% python3 -q
>>> import numpy as np
>>> from numpy import linalg as LA
>>> np.set_printoptions(suppress=True, linewidth=140)
>>> X = np.load("x.npy")
>>> print(X)
[[-32 -16   0  -8 -56]
 [-20 -10   0  -5 -35]
 [ 16   8   0   4  28]
 [  0   0   0   0   0]
 [-32 -16   0  -8 -56]
 [ 32  16   0   8  56]]
>>> print(LA.cond(X) > 100)
True
>>> print([round(float(x), 2) for x in LA.svd(X, compute_uv=False)[:3]])
[127.71, 0.0, 0.0]
>>> print(np.argsort(-LA.norm(X, axis=0).round(6), kind="stable")[:3])
[4 0 1]
>>> print(round(LA.norm(X, 2) / LA.norm(X), 2))
1.0
>>> feats = np.array([[1, -1, 1, -1, 1, -1, 1, -1],
...     [1, -1, -1, 1, -1, 1, 1, -1],
...     [1, 1, -1, -1, -1, -1, 1, 1],
...     [1, 1, 1, 1, -1, -1, -1, -1],
...     [1, -1, -1, 1, 1, -1, -1, 1]])
>>> print(round(float(LA.norm(feats, 1)), 2), round(float(LA.norm(feats, np.inf)), 2))
5.0 8.0
>>> print(round(float(LA.norm(feats[1], 1)), 2), round(float(LA.norm(feats[1], np.inf)), 2))
8.0 1.0
>>> print(round(LA.norm(feats, 2), 2))
2.83
>>> print(np.round(LA.norm(feats, "nuc"), 2))
14.14
>>> print(round(float(LA.norm(feats[1] - feats[2])), 2))
4.0
>>> x0 = np.array([0, 1, 0, 1, 0, 1, 1, 2])
>>> a = np.maximum(feats @ x0, 0)
>>> print(a)
[0 0 2 0 0]
>>> print(np.maximum(feats @ x0, 0) - np.maximum(-feats @ x0, 0))
[-4  0  2 -2  0]
>>> print(np.round(np.tanh(feats @ x0), 2))
[-1.    0.    0.96 -0.96  0.  ]
>>> print(feats.T @ a)
[ 2  2 -2 -2 -2 -2  2  2]
>>> print(np.maximum(feats @ (3 * x0), 0))
[0 0 6 0 0]
>>> print(feats * (a > 1e-9)[:, None])
[[ 0  0  0  0  0  0  0  0]
 [ 0  0  0  0  0  0  0  0]
 [ 1  1 -1 -1 -1 -1  1  1]
 [ 0  0  0  0  0  0  0  0]
 [ 0  0  0  0  0  0  0  0]]
>>> other = feats / LA.norm(feats, axis=1, keepdims=True)
>>> gram = other @ other.T
>>> print((np.abs(gram) > 0.9).astype(int))
[[1 0 0 0 0]
 [0 1 0 0 0]
 [0 0 1 0 0]
 [0 0 0 1 0]
 [0 0 0 0 1]]
>>> print(gram.round(2) + 0)
[[1. 0. 0. 0. 0.]
 [0. 1. 0. 0. 0.]
 [0. 0. 1. 0. 0.]
 [0. 0. 0. 1. 0.]
 [0. 0. 0. 0. 1.]]
>>> print((gram - 2 * np.eye(5)).round(6).argmax(axis=1))
[1 0 0 0 0]
>>> r0, g = feats[4], feats[3]
>>> print(r0 @ r0)
8
>>> pr = (r0 @ g) / (r0 @ r0) * r0
>>> print(g - pr)
[ 1.  1.  1.  1. -1. -1. -1. -1.]
>>> print((g - pr) @ r0)
0.0
>>> r0 = np.array([3, 1, 3])
>>> print(np.cross(feats[3, :3], feats[1, :3]))
[ 0  2 -2]
>>> print(np.polyval(r0, feats[3]))
[7 7 7 7 5 5 5 5]
>>> m1 = np.array([[0, 0, 18, 6], [0, 0, 18, 24], [12, 4, 18, 6], [12, 16, 18, 24]])
>>> q = m1.astype(float).copy()
>>> for j in range(4):
...     q[:, j] -= q[:, :j] @ (q[:, :j].T @ q[:, j])
...     q[:, j] /= LA.norm(q[:, j])
... 
>>> print(np.round(q.T @ q, 2) + 0)
[[1. 0. 0. 0.]
 [0. 1. 0. 0.]
 [0. 0. 1. 0.]
 [0. 0. 0. 1.]]
>>> P = np.triu(np.array([[3, 8, 7, -6], [7, 6, -3, -4], [-7, 4, 8, 5], [-4, -9, 8, -9]]), 1) + np.eye(4)
>>> other = P @ m1 @ LA.inv(P)
>>> print(np.round(LA.det(other), 2))
46656.0
>>> print(np.trace(other), np.trace(m1))
42.0 42
>>> x0 = np.array([1, -1, 2, 2])
>>> y = m1 @ x0
>>> print(y)
[48 84 56 80]
>>> print(np.round(LA.solve(m1, y), 2))
[ 1. -1.  2.  2.]
